% python3 -q
>>> import numpy as np
>>> np.set_printoptions(precision=3, suppress=True, linewidth=100)
>>> mat = np.loadtxt("m.csv", delimiter=",")
>>> mat
array([[ 0.534, -0.192,  0.403,  0.147,  0.882, -2.288,  4.299],
       [ 1.926,  2.008, -0.84 , -3.791,  1.291,  0.657, -0.289],
       [ 0.812,  1.397, -0.822, -2.479,  0.159,  2.093, -3.341],
       [ 0.256, -0.466,  0.512,  0.669,  0.685, -2.334,  4.253],
       [ 0.339, -0.386,  0.481,  0.516,  0.745, -2.325,  4.275],
       [ 1.66 ,  1.94 , -0.902, -3.602,  0.965,  1.258, -1.475],
       [ 1.974,  1.635, -0.502, -3.208,  1.619, -0.723,  2.178],
       [-0.484, -1.133,  0.746,  1.959,  0.116, -2.239,  3.75 ],
       [ 1.045,  1.57 , -0.864, -2.826,  0.364,  1.942, -2.968],
       [-0.753, -1.351,  0.81 ,  2.388, -0.109, -2.124,  3.424],
       [-0.316, -0.99 ,  0.699,  1.678,  0.251, -2.288,  3.913],
       [-1.995, -1.685,  0.534,  3.294, -1.613,  0.624, -2.013],
       [-1.459, -0.848,  0.064,  1.794, -1.449,  1.725, -3.722],
       [ 1.916,  2.009, -0.845, -3.789,  1.277,  0.688, -0.349],
       [ 1.555,  0.972, -0.127, -2.021,  1.496, -1.612,  3.564],
       [-1.462, -0.851,  0.066,  1.801, -1.451,  1.722, -3.718],
       [-1.992, -1.679,  0.53 ,  3.283, -1.614,  0.637, -2.035]])
>>> idx = mat[:, 2] > np.median(mat[:, 2])
>>> r0 = mat[idx].mean(axis=0) - mat[~idx].mean(axis=0)
>>> np.round((((mat - mat.mean(axis=0)) @ r0 > 0) == idx).mean(), 3)
np.float64(0.941)
>>> np.argsort(-np.abs(r0).round(6), kind="stable")
array([3, 6, 5, 1, 0, 2, 4])
>>> ((mat - mat.mean(axis=0)) @ r0 > 0).astype(int)
array([1, 0, 0, 1, 1, 0, 0, 1, 0, 1, 1, 1, 0, 0, 1, 0, 1])
>>> r0
array([-1.437, -2.078,  1.12 ,  3.755, -0.557, -2.403,  3.608])
>>> Xs = mat - mat.mean(axis=0)
>>> evecs = np.linalg.svd(Xs)[2][:2]
>>> M2 = Xs - Xs @ evecs.T @ evecs
>>> np.round(np.cov(Xs @ evecs.T, rowvar=False), 3) + 0
array([[14.349,  0.   ],
       [ 0.   , 11.614]])
>>> np.round(M2.std(axis=0), 3) + 0
array([0., 0., 0., 0., 0., 0., 0.])
